$ ipython --no-banner

In [1]: import numpy as np

In [2]: np.set_printoptions(precision=3, suppress=True, linewidth=160, floatmode="fixed")

In [3]: def tidy(a):
   ...:     return np.round(a, 3) + 0
   ...: 

In [4]: F = np.loadtxt("a.csv", delimiter=",")

In [5]: F
Out[5]: 
array([[ 0.000,  0.000,  0.000,  0.000],
       [ 0.000,  0.000,  0.000,  0.000],
       [ 0.000,  0.000,  0.000,  0.000],
       [15.000, 12.000,  5.000,  5.000],
       [19.000, 15.000,  8.000,  5.000],
       [ 3.000,  0.000,  5.000,  0.000],
       [ 7.000,  0.000,  8.000,  0.000],
       [ 0.000,  0.000,  0.000,  0.000],
       [10.000, 10.000,  0.000,  8.000],
       [ 3.000,  0.000,  5.000,  0.000],
       [ 0.000,  0.000,  0.000,  0.000],
       [16.000, 11.000,  8.000,  2.000],
       [ 0.000,  0.000,  0.000,  0.000],
       [ 6.000,  7.000,  0.000,  8.000],
       [ 0.000,  1.000,  0.000,  8.000],
       [ 0.000,  0.000,  0.000,  0.000]])

In [6]: vec = np.array([1, -1, 2, -2])

In [7]: y = F @ vec

In [8]: b, lr = np.zeros(4), 1 / np.linalg.norm(F, 2) ** 2

In [9]: for i in range(6):
   ...:     b -= lr * F.T @ (F @ b - y)
   ...:     if i % 1 == 0: print(i, round(np.linalg.norm(F @ b - y), 3))
   ...: 
0 39.896
1 35.77
2 32.071
3 28.754
4 25.781
5 23.116

In [10]: tidy(np.linalg.cond(F))
Out[10]: np.float64(34.028)
